>>> import numpy as np
>>> np.set_printoptions(precision=4, suppress=True, linewidth=140, sign=" ")
>>> data = np.load("block13.npy")
>>> data
array([[ 2,  2,  5,  9,  6, -2, -6],
       [ 0,  2, -2,  9, -2, -3, -2],
       [ 0,  0,  3,  1, -7, -4, -8],
       [ 0,  0,  0, -3, -4, -5, -8],
       [ 0,  0,  0,  0,  0, -5, -3],
       [ 0,  0,  0,  0,  0, -1, -2],
       [ 0,  0,  0,  0,  0,  0, -4]])
>>> r = np.linalg.matrix_rank(data)
>>> r
np.int64(6)
>>> ns = np.linalg.svd(data)[2][r:].T
>>> np.round(data @ ns, 4) + 0
array([[ 0.],
       [ 0.],
       [ 0.],
       [ 0.],
       [ 0.],
       [ 0.],
       [ 0.]])
>>> ns.shape
(7, 1)
>>> [int(np.linalg.matrix_rank(data[:, :j + 1])) for j in range(7)]
[1, 2, 3, 4, 4, 5, 6]
>>> print(np.argsort(-np.linalg.norm(data, axis=0).round(6), kind="stable")[:3])
[ 6  3  4]
>>> [round(float(x), 4) for x in np.linalg.svd(data, compute_uv=False)[:3]]
[17.8945, 13.97, 7.6801]
>>> np.round(np.linalg.norm(data, 2) / np.linalg.norm(data), 4)
np.float64(0.7281)
>>> np.linalg.matrix_rank(data, rtol=0.1)
np.int64(5)
>>> rng = np.random.default_rng(1938)
>>> z = rng.permutation(7)
>>> z
array([ 3,  4,  2,  1,  5,  0,  6])
>>> M2 = data[z][:, z]
>>> round(np.linalg.det(M2), 4), round(np.linalg.det(data[z]), 4)
(np.float64(0.0), np.float64(0.0))
>>> np.diag(M2)
array([-3,  0,  3,  2, -1,  2, -4])
>>> np.allclose(data[:-1].T @ np.linalg.lstsq(data[:-1].T, data[-1])[0], data[-1])
True
>>> np.abs(np.diag(np.linalg.qr(data)[1])) > 1e-9
array([ True,  True,  True,  True, False,  True,  True])
>>> np.round(data @ np.linalg.pinv(data) @ data, 4) + 0
array([[ 2.,  2.,  5.,  9.,  6., -2., -6.],
       [ 0.,  2., -2.,  9., -2., -3., -2.],
       [ 0.,  0.,  3.,  1., -7., -4., -8.],
       [ 0.,  0.,  0., -3., -4., -5., -8.],
       [ 0.,  0.,  0.,  0.,  0., -5., -3.],
       [ 0.,  0.,  0.,  0.,  0., -1., -2.],
       [ 0.,  0.,  0.,  0.,  0.,  0., -4.]])
